>>> import numpy as np
>>> np.set_printoptions(precision=4, suppress=True, linewidth=120, sign=" ")
>>> rnd = lambda a: np.round(a, 4) + 0
>>> A = np.load("w.npy")
>>> A
array([[ 3,  0,  0,  0,  0,  0],
       [ 0,  3,  0,  0,  0,  0],
       [ 3,  2,  0,  0,  0,  0],
       [ 0,  0,  3,  0,  0,  0],
       [ 0,  0,  0,  3,  0,  0],
       [ 0,  0,  3,  2,  0,  0],
       [ 0,  0,  0,  0,  3,  0],
       [ 0,  0,  0,  0,  0,  3],
       [ 0,  0,  0,  0,  3,  2]])
>>> x = np.array([2, 1, 3, 1, 3, 3])
>>> rhs = A @ x
>>> rhs
array([  6,   3,   8,   9,   3,  11,   9,   9,  15])
>>> rnd(np.linalg.lstsq(A, rhs)[0])
array([ 2.,  1.,  3.,  1.,  3.,  3.])
>>> rng = np.random.default_rng(8817)
>>> rhs = rhs + 0.05 * rng.normal(size=9)
>>> rnd(rhs)
array([  5.972 ,   2.9429,   8.0098,   9.0013,   3.0114,  11.0329,   9.0705,   8.9605,  14.983 ])
>>> c, *_ = np.linalg.lstsq(A, rhs)
>>> c.round()
array([ 2.,  1.,  3.,  1.,  3.,  3.])
>>> rnd(np.linalg.norm(rhs - A @ c))
np.float64(0.0642)
>>> [round(float(np.linalg.norm(np.linalg.solve(A.T @ A + lam * np.eye(6), A.T @ rhs))), 2) for lam in (0, 1, 10, 100)]
[5.74, 5.48, 3.9, 1.02]
>>> rnd(A.T @ (rhs - A @ c))
array([ 0.,  0.,  0.,  0.,  0.,  0.])
>>> P = A @ np.linalg.solve(A.T @ A, A.T)
>>> rnd(P @ A[:, 5])
array([ 0.,  0.,  0.,  0.,  0.,  0.,  0.,  3.,  2.])
>>> rnd(np.diag(P))
array([ 0.5909,  0.8182,  0.5909,  0.5909,  0.8182,  0.5909,  0.5909,  0.8182,  0.5909])
>>> rnd(np.trace(P))
np.float64(6.0)
>>> np.allclose(P @ P, P)
True
>>> rnd(np.linalg.eigvalsh(P))
array([ 0.,  0.,  0.,  1.,  1.,  1.,  1.,  1.,  1.])
>>> f, g = A[3], A[1]
>>> f @ g
np.int64(0)
>>> f @ f
np.int64(9)
>>> p = (f @ g) / (f @ f) * f
>>> p
array([ 0.,  0.,  0.,  0.,  0.,  0.])
>>> rnd(np.linalg.norm(f + g) ** 2 + np.linalg.norm(f - g) ** 2)
np.float64(36.0)
>>> E = np.load("layer19.npy")
>>> E
array([[ 1,  2,  0,  0],
       [-2,  1,  0,  0],
       [ 0,  0,  1,  2],
       [ 0,  0, -2,  1]])
>>> # 2 blocks once reordered
>>> z = rng.permutation(4)
>>> z
array([ 3,  1,  0,  2])
>>> M2 = E[z][:, z]
>>> np.diag(M2)
array([ 1,  1,  1,  1])
>>> rnd(np.sort(np.abs(np.linalg.eigvals(M2))))
array([ 2.2361,  2.2361,  2.2361,  2.2361])
>>> x = np.array([1, 0, 1, 1])
>>> rhs = E @ x
>>> c, lr = np.zeros(4), 1 / np.linalg.norm(E, 2) ** 2
>>> for i in range(12):
...     c -= lr * E.T @ (E @ c - rhs)
...     if i % 2 == 0: print(i, round(np.linalg.norm(E @ c - rhs), 4))
... 
0 0.0
2 0.0
4 0.0
6 0.0
8 0.0
10 0.0
>>> c
array([ 1.,  0.,  1.,  1.])
>>> rnd(np.linalg.cond(E))
np.float64(1.0)
>>> Q, evecs = np.linalg.qr(E[:, :3])[0], np.linalg.qr(E[:, 3:])[0]
>>> sv = np.linalg.svd(Q.T @ evecs, compute_uv=False)
>>> np.degrees(np.arccos(sv.clip(0, 1)))
array([ 90.])
>>> (sv > 0.9).sum()
np.int64(0)
>>> rnd(np.linalg.norm(Q @ Q.T - evecs @ evecs.T, 2))
np.float64(1.0)
>>> F = np.load("m.npy")
>>> F
array([[ 1.9754, -5.9957,  4.0286],
       [ 2.0291, -5.9794,  3.9927],
       [ 2.0047, -5.9967,  3.9648],
       [ 1.9816, -5.9779,  3.9916],
       [ 2.0087, -6.0192,  4.0118],
       [ 2.0249, -5.9932,  3.9989],
       [ 1.9847, -6.0265,  3.9872],
       [ 1.9876, -6.0194,  3.9935],
       [ 1.9889, -5.9919,  3.9943],
       [ 1.991 , -6.0067,  3.9944],
       [ 1.9949, -6.0095,  3.9791],
       [-4.9967, -6.0062,  3.0047],
       [-5.0132, -5.9816,  2.9876],
       [-4.9961, -5.9749,  3.0092],
       [-4.9845, -6.0139,  3.0118],
       [-5.023 , -6.014 ,  2.9996],
       [-5.0204, -5.9955,  3.0274],
       [-5.0308, -6.0064,  3.0204],
       [-5.0079, -6.0089,  2.9938],
       [-5.0006, -5.9869,  3.0023],
       [-4.987 , -6.0117,  2.9944],
       [-5.0052, -5.9738,  3.0002]])
>>> rnd(np.abs(np.linalg.svd(F)[2][-1]))
array([ 0.119 ,  0.5224,  0.8444])
>>> rnd(np.linalg.norm(F, 2) / np.linalg.norm(F))
np.float64(0.8981)
>>> np.linalg.matrix_rank(F, rtol=0.1)
np.int64(2)
>>> Xc = F - F.mean(axis=0)
>>> evecs = np.linalg.svd(Xc)[2][:2]
>>> M2 = Xc - Xc @ evecs.T @ evecs
>>> rnd(np.diag(evecs.T @ evecs))
array([ 0.9823,  0.9052,  0.1125])
>>> w1 = np.array([[1, -2, 0, 1], [1, 1, -2, 0], [0, -2, 1, -1], [-2, -1, -1, 2]])
>>> c = np.array([3, -4, -5, 3])
>>> H = np.maximum(E @ w1 + c, 0)
>>> (H > 0).astype(int)
array([[ 1,  0,  0,  1],
       [ 1,  1,  0,  1],
       [ 0,  0,  0,  1],
       [ 1,  0,  0,  1]])
>>> H
array([[ 6,  0,  0,  4],
       [ 2,  1,  0,  1],
       [ 0,  0,  0,  6],
       [ 1,  0,  0,  7]])
>>> Z = np.array([[-5, 1], [1, 1], [0, 3], [5, -4]])
>>> H @ Z
array([[-10, -10],
       [ -4,  -1],
       [ 30, -24],
       [ 30, -27]])
>>> rnd(np.trace(np.linalg.pinv(H) @ H))
np.float64(3.0)
>>> rnd(H @ np.linalg.pinv(H) @ H)
array([[ 6.,  0.,  0.,  4.],
       [ 2.,  1.,  0.,  1.],
       [ 0.,  0.,  0.,  6.],
       [ 1.,  0.,  0.,  7.]])
>>> np.allclose(H[:-1].T @ np.linalg.lstsq(H[:-1].T, H[-1])[0], H[-1])
True
>>> np.unique(H.round(6), axis=0).shape
(4, 4)
>>> dist = np.linalg.norm(F[:, None] - F[None], axis=-1)
>>> dist[12].round(6).argsort(kind="stable")[:4]
array([ 12,  21,  19,  13])
>>> dist.mean(axis=1).argmax()
np.int64(1)
>>> np.linalg.matrix_rank(dist ** 2)
np.int64(5)
>>> data = np.cumsum(np.array([[-2, 1, 2],
...     [0, -1, 2],
...     [-2, 0, -1],
...     [1, 2, -1],
...     [2, -1, 1],
...     [-1, 2, -2],
...     [2, 0, -2],
...     [2, -1, -1],
...     [2, -2, -2],
...     [2, 2, -1],
...     [1, 1, 1],
...     [0, 2, -1]]), axis=0)
>>> data
array([[-2,  1,  2],
       [-2,  0,  4],
       [-4,  0,  3],
       [-3,  2,  2],
       [-1,  1,  3],
       [-2,  3,  1],
       [ 0,  3, -1],
       [ 2,  2, -2],
       [ 4,  0, -4],
       [ 6,  2, -5],
       [ 7,  3, -4],
       [ 7,  5, -5]])
>>> gram = np.cov(data, rowvar=False)
>>> rnd(gram)
array([[ 16.3636,   3.1818, -12.9091],
       [  3.1818,   2.3333,  -2.8182],
       [-12.9091,  -2.8182,  11.5455]])
>>> Xc = (data - data.mean(axis=0)) / data.std(axis=0)
>>> rnd(Xc.std(axis=0))
array([ 1.,  1.,  1.])
>>> c = np.linalg.lstsq(np.delete(Xc, 1, axis=1), Xc[:, 1])[0]
>>> rnd(1 - np.var(Xc[:, 1] - np.delete(Xc, 1, axis=1) @ c))
np.float64(0.295)
>>> np.abs(c).argmax()
np.int64(1)
>>> J = np.load("sample12.npy")
>>> J
array([[ 1,  1,  1,  3],
       [ 1,  1,  1,  3],
       [ 1,  1,  1,  3],
       [ 3,  3,  3,  9]])
>>> evals, evecs = np.linalg.eigh(J)
>>> x = np.array([3, 3, 3, -3])
>>> np.abs(J).sum(axis=1).max(), rnd(np.abs(evals).max())
(np.int64(18), np.float64(12.0))
>>> x @ J @ x / (x @ x), rnd(evals[0]), rnd(evals[-1])
(np.float64(0.0), np.float64(0.0), np.float64(12.0))
>>> x @ J @ x
np.int64(0)
